$ python3 -q
>>> import numpy as np
>>> from numpy import linalg as LA
>>> np.set_printoptions(suppress=True, linewidth=160)
>>> K = np.load("run15.npy")
>>> K
array([[ 2,  1,  2],
       [ 1,  2,  3],
       [ 1,  2,  1],
       [ 2,  2,  1],
       [-1, -5, -7]])
>>> proj = K @ LA.solve(K.T @ K, K.T)
>>> np.round(proj @ K[:, 0], 1)
array([ 2.,  1.,  1.,  2., -1.])
>>> np.round((np.eye(5) - proj) @ K, 1) + 0
array([[0., 0., 0.],
       [0., 0., 0.],
       [0., 0., 0.],
       [0., 0., 0.],
       [0., 0., 0.]])
>>> np.allclose(proj @ proj, proj)
True
>>> np.round(np.diag(proj), 1)
array([0.8, 0.2, 0.5, 0.6, 0.9])
>>> M2 = np.array([[-2, -3], [-1, 1], [0, 3]])
>>> np.einsum("ik,kj->ij", K, M2)
array([[ -5,   1],
       [ -4,   8],
       [ -4,   2],
       [ -6,  -1],
       [  7, -23]])
>>> np.einsum("ij,ij->i", K, K)
array([ 9, 14,  6,  9, 75])
>>> np.einsum("ij->j", K)
array([5, 2, 0])
>>> K @ M2
array([[ -5,   1],
       [ -4,   8],
       [ -4,   2],
       [ -6,  -1],
       [  7, -23]])
>>> M2.T @ K.T
array([[ -5,  -4,  -4,  -6,   7],
       [  1,   8,   2,  -1, -23]])
>>> LA.matrix_rank(K @ M2)
np.int64(2)
>>> q, evecs = LA.qr(K[:, :2])[0], LA.qr(K[:, 2:])[0]
>>> sigma = LA.svd(q.T @ evecs, compute_uv=False)
>>> sigma.round(1)
array([1.])
>>> round(float(LA.norm(q @ q.T - evecs @ evecs.T, 2)), 1)
1.0
>>> np.round(np.degrees(np.arccos(sigma.clip(0, 1))), 1)
array([16.9])
>>> r0 = np.array([2, -1])
>>> np.correlate(K[3], K[0], "full")
array([4, 6, 8, 5, 2])
>>> np.array([np.convolve(row, r0, "same") for row in K])
array([[ 4,  0,  3],
       [ 2,  3,  4],
       [ 2,  3,  0],
       [ 4,  2,  0],
       [-2, -9, -9]])
>>> arr = np.load("w.npy")
>>> arr
array([[ 0,  0,  0,  0],
       [ 0,  0,  0,  0],
       [ 0,  0,  0,  0],
       [ 0,  0,  0,  0],
       [ 0,  0,  0,  0],
       [ 2,  4,  4,  1],
       [ 0,  0,  0,  0],
       [ 0,  0,  0,  0],
       [ 0,  0,  0,  0],
       [11, 11,  5, 11],
       [ 3,  3,  1,  5],
       [ 5,  7,  5,  6],
       [ 2,  4,  4,  1]])
>>> labels = arr[:, 3] > np.median(arr[:, 3])
>>> r0 = arr[labels].mean(axis=0) - arr[~labels].mean(axis=0)
>>> ((arr - arr.mean(axis=0)) @ r0 > 0).astype(int)
array([0, 0, 0, 0, 0, 1, 0, 0, 0, 1, 1, 1, 1])
>>> r0
array([4.6, 5.8, 3.8, 4.8])
>>> labels.astype(int)
array([0, 0, 0, 0, 0, 1, 0, 0, 0, 1, 1, 1, 1])
>>> rng = np.random.default_rng(3315)
>>> M2 = arr + rng.integers(-2, 3, (13, 3)) @ rng.integers(-2, 3, (3, 4))
>>> M2
array([[-2, -2,  0,  3],
       [-1, -6, -2,  0],
       [-1,  6, -2, -3],
       [-4,  6, -4, -2],
       [ 3, -4,  2,  0],
       [-2,  8,  4,  5],
       [ 0,  0,  0,  0],
       [-1,  2,  6,  9],
       [-2,  0,  4,  8],
       [ 7, 15,  5, 15],
       [ 7,  7,  1, -1],
       [ 5, 15,  5,  4],
       [-1,  2, -2, -3]])
>>> np.round(LA.svd(M2 - arr, compute_uv=False), 1) + 0
array([18.3, 16.1, 10.8,  0. ])
>>> np.abs(M2 - arr).sum(axis=1)
array([ 7,  9, 12, 16,  9, 12,  0, 18, 14, 12, 14, 10, 15])
>>> LA.matrix_rank(M2 - arr, tol=1e-8)
np.int64(3)
>>> M2 - arr
array([[-2, -2,  0,  3],
       [-1, -6, -2,  0],
       [-1,  6, -2, -3],
       [-4,  6, -4, -2],
       [ 3, -4,  2,  0],
       [-4,  4,  0,  4],
       [ 0,  0,  0,  0],
       [-1,  2,  6,  9],
       [-2,  0,  4,  8],
       [-4,  4,  0,  4],
       [ 4,  4,  0, -6],
       [ 0,  8,  0, -2],
       [-3, -2, -6, -4]])
